$ python -q
>>> import numpy as np
>>> import numpy.linalg as la
>>> np.set_printoptions(precision=1, suppress=True, linewidth=100, floatmode="fixed")
>>> J = np.arange(40).reshape(10, 4) + -3
>>> J
array([[-3, -2, -1,  0],
       [ 1,  2,  3,  4],
       [ 5,  6,  7,  8],
       [ 9, 10, 11, 12],
       [13, 14, 15, 16],
       [17, 18, 19, 20],
       [21, 22, 23, 24],
       [25, 26, 27, 28],
       [29, 30, 31, 32],
       [33, 34, 35, 36]])
>>> np.round(la.norm(J, 2), 1)
np.float64(127.3)
>>> la.norm(J, axis=0)
array([59.7, 62.3, 64.9, 67.5])
>>> round(la.norm(J) ** 2 / la.norm(J, 2) ** 2, 1)
np.float64(1.0)
>>> np.round(la.norm(J[6] - J[4]), 1)
np.float64(16.0)
>>> round(la.norm(J, 1), 1), round(la.norm(J, np.inf), 1)
(np.float64(180.0), np.float64(138.0))
>>> rng = np.random.default_rng(83)
>>> data = np.triu(rng.random((7, 7)) < 0.4, 1).astype(int)
>>> data = data + data.T
>>> data
array([[0, 1, 0, 1, 1, 1, 0],
       [1, 0, 0, 0, 0, 0, 1],
       [0, 0, 0, 0, 0, 0, 0],
       [1, 0, 0, 0, 0, 1, 0],
       [1, 0, 0, 0, 0, 1, 0],
       [1, 0, 0, 1, 1, 0, 0],
       [0, 1, 0, 0, 0, 0, 0]])
>>> U, sig, VT = la.svd(data)
>>> np.argmax(sig[:-1] / (sig[1:] + 1e-6)) + 1
np.int64(5)
>>> sig.round(1) + 0
array([2.7, 1.9, 1.4, 1.1, 0.6, 0.0, 0.0])
>>> A2 = U[:, :5] @ np.diag(sig[:5]) @ VT[:5]
>>> round(float(np.abs(data - A2).max()), 1)
0.0
>>> la.matrix_rank(data, rtol=0.05)
np.int64(5)
>>> np.round(la.norm(data - A2, 2), 1), round(float(sig[5]), 1)
(np.float64(0.0), 0.0)
>>> U, sig, VT = la.svd(data)
>>> evecs = VT[:(sig > 1e-8).sum()]
>>> x0 = data[2] + 3 * data[1] + rng.integers(2) * np.eye(7)[0]
>>> x0
array([4.0, 0.0, 0.0, 0.0, 0.0, 0.0, 3.0])
>>> np.round(np.diag(evecs.T @ evecs), 1) + 0
array([1.0, 1.0, 0.0, 0.5, 0.5, 1.0, 1.0])
>>> np.round(la.norm(x0 - evecs.T @ evecs @ x0), 1)
np.float64(0.0)
>>> np.allclose(evecs.T @ evecs @ x0, x0)
True
>>> ang = np.radians(180)
>>> R = np.eye(4)
>>> R[0, 0] = R[1, 1] = np.cos(ang)
>>> R[0, 1], R[1, 0] = -np.sin(ang), np.sin(ang)
>>> R.round(1) + 0
array([[-1.0,  0.0,  0.0,  0.0],
       [ 0.0, -1.0,  0.0,  0.0],
       [ 0.0,  0.0,  1.0,  0.0],
       [ 0.0,  0.0,  0.0,  1.0]])
>>> A2 = J @ R.T
>>> A2
array([[  3.0,   2.0,  -1.0,   0.0],
       [ -1.0,  -2.0,   3.0,   4.0],
       [ -5.0,  -6.0,   7.0,   8.0],
       [ -9.0, -10.0,  11.0,  12.0],
       [-13.0, -14.0,  15.0,  16.0],
       [-17.0, -18.0,  19.0,  20.0],
       [-21.0, -22.0,  23.0,  24.0],
       [-25.0, -26.0,  27.0,  28.0],
       [-29.0, -30.0,  31.0,  32.0],
       [-33.0, -34.0,  35.0,  36.0]])
>>> round(la.det(R), 1), np.trace(R)
(np.float64(1.0), np.float64(0.0))
>>> np.abs(A2 - J).max(axis=0)
array([66.0, 68.0,  0.0,  0.0])
>>> np.round(la.svd(J, compute_uv=False), 1) + 0, np.round(la.svd(A2, compute_uv=False), 1) + 0
(array([127.3,   4.0,   0.0,   0.0]), array([127.3,   4.0,   0.0,   0.0]))
>>> C2 = np.cov(A2, rowvar=False)
>>> C2
array([[ 146.7,  146.7, -146.7, -146.7],
       [ 146.7,  146.7, -146.7, -146.7],
       [-146.7, -146.7,  146.7,  146.7],
       [-146.7, -146.7,  146.7,  146.7]])
>>> C2.shape
(4, 4)
>>> np.polyfit(A2[:, 2], A2[:, 3], 1)
array([1.0, 1.0])
>>> np.corrcoef(A2.T)
array([[ 1.0,  1.0, -1.0, -1.0],
       [ 1.0,  1.0, -1.0, -1.0],
       [-1.0, -1.0,  1.0,  1.0],
       [-1.0, -1.0,  1.0,  1.0]])
>>> np.round(la.eigvalsh(C2)[::-1], 1) + 0
array([586.7,   0.0,   0.0,   0.0])
>>> np.median(A2, axis=0)
array([-15.0, -16.0,  17.0,  18.0])
>>> A2.std(axis=0)
array([11.5, 11.5, 11.5, 11.5])
>>> np.round(np.poly(C2), 1) + 0
array([   1.0, -586.7,    0.0,    0.0,    0.0])
>>> round(la.det(2 * C2), 1), round(float(la.det(C2)), 1)
(np.float64(-0.0), -0.0)
>>> round(float(la.det(C2[::-1])), 1)
-0.0
>>> np.round(la.eigvals(C2), 1) + 0
array([  0.0, 586.7,   0.0,   0.0])
>>> np.round(la.det(C2.T), 1)
np.float64(-0.0)
>>> F = np.loadtxt("w.csv", delimiter=",")
>>> F
array([[0.0, 2.0, 0.0, 2.0, 3.0, 2.0, 1.0, 2.0, 2.0, 1.0, 3.0],
       [0.0, 0.0, 3.0, 2.0, 2.0, 3.0, 3.0, 3.0, 3.0, 2.0, 0.0],
       [0.0, 0.0, 0.0, 1.0, 0.0, 3.0, 0.0, 3.0, 0.0, 0.0, 1.0],
       [0.0, 0.0, 0.0, 0.0, 2.0, 2.0, 1.0, 2.0, 0.0, 0.0, 2.0],
       [0.0, 0.0, 0.0, 0.0, 0.0, 3.0, 3.0, 2.0, 0.0, 1.0, 3.0],
       [0.0, 0.0, 0.0, 0.0, 0.0, 0.0, 2.0, 2.0, 2.0, 0.0, 2.0],
       [0.0, 0.0, 0.0, 0.0, 0.0, 0.0, 0.0, 3.0, 3.0, 3.0, 1.0],
       [0.0, 0.0, 0.0, 0.0, 0.0, 0.0, 0.0, 0.0, 2.0, 0.0, 1.0],
       [0.0, 0.0, 0.0, 0.0, 0.0, 0.0, 0.0, 0.0, 0.0, 3.0, 3.0],
       [0.0, 0.0, 0.0, 0.0, 0.0, 0.0, 0.0, 0.0, 0.0, 0.0, 2.0],
       [0.0, 0.0, 0.0, 0.0, 0.0, 0.0, 0.0, 0.0, 0.0, 0.0, 0.0]])
>>> U, sig, VT = la.svd(F)
>>> evecs = VT[:(sig > 1e-8).sum()]
>>> x0 = F[10] + -1 * F[9] + rng.integers(2) * np.eye(11)[10]
>>> x0
array([ 0.0,  0.0,  0.0,  0.0,  0.0,  0.0,  0.0,  0.0,  0.0,  0.0, -2.0])
>>> round(float(la.norm(x0 - evecs.T @ evecs @ x0)), 1)
0.0
>>> la.matrix_rank(np.vstack([F, x0]))
np.int64(10)
>>> np.diag(evecs.T @ evecs)
array([0.0, 1.0, 1.0, 1.0, 1.0, 1.0, 1.0, 1.0, 1.0, 1.0, 1.0])
>>> np.allclose(evecs.T @ evecs @ x0, x0)
True
>>> np.round(evecs.T @ evecs, 1) + 0
array([[0.0, 0.0, 0.0, 0.0, 0.0, 0.0, 0.0, 0.0, 0.0, 0.0, 0.0],
       [0.0, 1.0, 0.0, 0.0, 0.0, 0.0, 0.0, 0.0, 0.0, 0.0, 0.0],
       [0.0, 0.0, 1.0, 0.0, 0.0, 0.0, 0.0, 0.0, 0.0, 0.0, 0.0],
       [0.0, 0.0, 0.0, 1.0, 0.0, 0.0, 0.0, 0.0, 0.0, 0.0, 0.0],
       [0.0, 0.0, 0.0, 0.0, 1.0, 0.0, 0.0, 0.0, 0.0, 0.0, 0.0],
       [0.0, 0.0, 0.0, 0.0, 0.0, 1.0, 0.0, 0.0, 0.0, 0.0, 0.0],
       [0.0, 0.0, 0.0, 0.0, 0.0, 0.0, 1.0, 0.0, 0.0, 0.0, 0.0],
       [0.0, 0.0, 0.0, 0.0, 0.0, 0.0, 0.0, 1.0, 0.0, 0.0, 0.0],
       [0.0, 0.0, 0.0, 0.0, 0.0, 0.0, 0.0, 0.0, 1.0, 0.0, 0.0],
       [0.0, 0.0, 0.0, 0.0, 0.0, 0.0, 0.0, 0.0, 0.0, 1.0, 0.0],
       [0.0, 0.0, 0.0, 0.0, 0.0, 0.0, 0.0, 0.0, 0.0, 0.0, 1.0]])
>>> W1 = np.array([[2, -3],
...     [0, -4],
...     [-4, 2],
...     [5, 5],
...     [5, -4],
...     [-5, 2],
...     [4, -4],
...     [-1, 0],
...     [-4, -2],
...     [-3, 4],
...     [5, -2]])
>>> beta = np.array([3, 0])
>>> act = np.maximum(F @ W1 + beta, 0)
>>> la.matrix_rank(act)
np.int64(2)
>>> (act > 0).mean(axis=0)
array([0.6, 0.4])
>>> (act > 0).astype(int)
array([[1, 0],
       [0, 1],
       [0, 1],
       [1, 0],
       [1, 0],
       [1, 0],
       [0, 1],
       [0, 0],
       [1, 1],
       [1, 0],
       [1, 0]])
>>> W2 = np.array([[-1, -2], [1, 1]])
>>> act @ W2
array([[-24.0, -48.0],
       [  4.0,   4.0],
       [  9.0,   9.0],
       [-15.0, -30.0],
       [-10.0, -20.0],
       [-11.0, -22.0],
       [  4.0,   4.0],
       [  0.0,   0.0],
       [ -3.0, -12.0],
       [-13.0, -26.0],
       [ -3.0,  -6.0]])
>>> rank = la.matrix_rank(F)
>>> rank
np.int64(10)
>>> ns = la.svd(F)[2][rank:].T
>>> [int(la.matrix_rank(F[:i])) for i in range(1, len(F) + 1)]
[1, 2, 3, 4, 5, 6, 7, 8, 9, 10, 10]
>>> F @ ns
array([[0.0],
       [0.0],
       [0.0],
       [0.0],
       [0.0],
       [0.0],
       [0.0],
       [0.0],
       [0.0],
       [0.0],
       [0.0]])
>>> la.matrix_rank(F.T @ F), la.matrix_rank(F @ F.T)
(np.int64(10), np.int64(10))
>>> U, sig, VT = la.svd(F, full_matrices=False)
>>> np.cumsum(sig ** 2) / np.sum(sig ** 2)
array([0.6, 0.7, 0.8, 0.9, 0.9, 1.0, 1.0, 1.0, 1.0, 1.0, 1.0])
>>> round(float(np.sqrt((sig ** 2).sum())), 1), round(la.norm(F), 1)
(15.4, np.float64(15.4))
>>> np.allclose(U * sig @ VT, F)
True
>>> np.round(U.T @ F @ VT.T, 1) + 0
array([[12.2,  0.0,  0.0,  0.0,  0.0,  0.0,  0.0,  0.0,  0.0,  0.0,  0.0],
       [ 0.0,  5.2,  0.0,  0.0,  0.0,  0.0,  0.0,  0.0,  0.0,  0.0,  0.0],
       [ 0.0,  0.0,  4.9,  0.0,  0.0,  0.0,  0.0,  0.0,  0.0,  0.0,  0.0],
       [ 0.0,  0.0,  0.0,  3.6,  0.0,  0.0,  0.0,  0.0,  0.0,  0.0,  0.0],
       [ 0.0,  0.0,  0.0,  0.0,  3.1,  0.0,  0.0,  0.0,  0.0,  0.0,  0.0],
       [ 0.0,  0.0,  0.0,  0.0,  0.0,  3.0,  0.0,  0.0,  0.0,  0.0,  0.0],
       [ 0.0,  0.0,  0.0,  0.0,  0.0,  0.0,  1.6,  0.0,  0.0,  0.0,  0.0],
       [ 0.0,  0.0,  0.0,  0.0,  0.0,  0.0,  0.0,  1.3,  0.0,  0.0,  0.0],
       [ 0.0,  0.0,  0.0,  0.0,  0.0,  0.0,  0.0,  0.0,  0.9,  0.0,  0.0],
       [ 0.0,  0.0,  0.0,  0.0,  0.0,  0.0,  0.0,  0.0,  0.0,  0.1,  0.0],
       [ 0.0,  0.0,  0.0,  0.0,  0.0,  0.0,  0.0,  0.0,  0.0,  0.0,  0.0]])
>>> np.abs(VT[0])
array([0.0, 0.1, 0.1, 0.2, 0.2, 0.4, 0.3, 0.5, 0.3, 0.3, 0.4])
>>> np.round(U.T @ U, 1) + 0
array([[1.0, 0.0, 0.0, 0.0, 0.0, 0.0, 0.0, 0.0, 0.0, 0.0, 0.0],
       [0.0, 1.0, 0.0, 0.0, 0.0, 0.0, 0.0, 0.0, 0.0, 0.0, 0.0],
       [0.0, 0.0, 1.0, 0.0, 0.0, 0.0, 0.0, 0.0, 0.0, 0.0, 0.0],
       [0.0, 0.0, 0.0, 1.0, 0.0, 0.0, 0.0, 0.0, 0.0, 0.0, 0.0],
       [0.0, 0.0, 0.0, 0.0, 1.0, 0.0, 0.0, 0.0, 0.0, 0.0, 0.0],
       [0.0, 0.0, 0.0, 0.0, 0.0, 1.0, 0.0, 0.0, 0.0, 0.0, 0.0],
       [0.0, 0.0, 0.0, 0.0, 0.0, 0.0, 1.0, 0.0, 0.0, 0.0, 0.0],
       [0.0, 0.0, 0.0, 0.0, 0.0, 0.0, 0.0, 1.0, 0.0, 0.0, 0.0],
       [0.0, 0.0, 0.0, 0.0, 0.0, 0.0, 0.0, 0.0, 1.0, 0.0, 0.0],
       [0.0, 0.0, 0.0, 0.0, 0.0, 0.0, 0.0, 0.0, 0.0, 1.0, 0.0],
       [0.0, 0.0, 0.0, 0.0, 0.0, 0.0, 0.0, 0.0, 0.0, 0.0, 1.0]])
>>> np.round(sig / sig[0], 1) + 0
array([1.0, 0.4, 0.4, 0.3, 0.3, 0.2, 0.1, 0.1, 0.1, 0.0, 0.0])
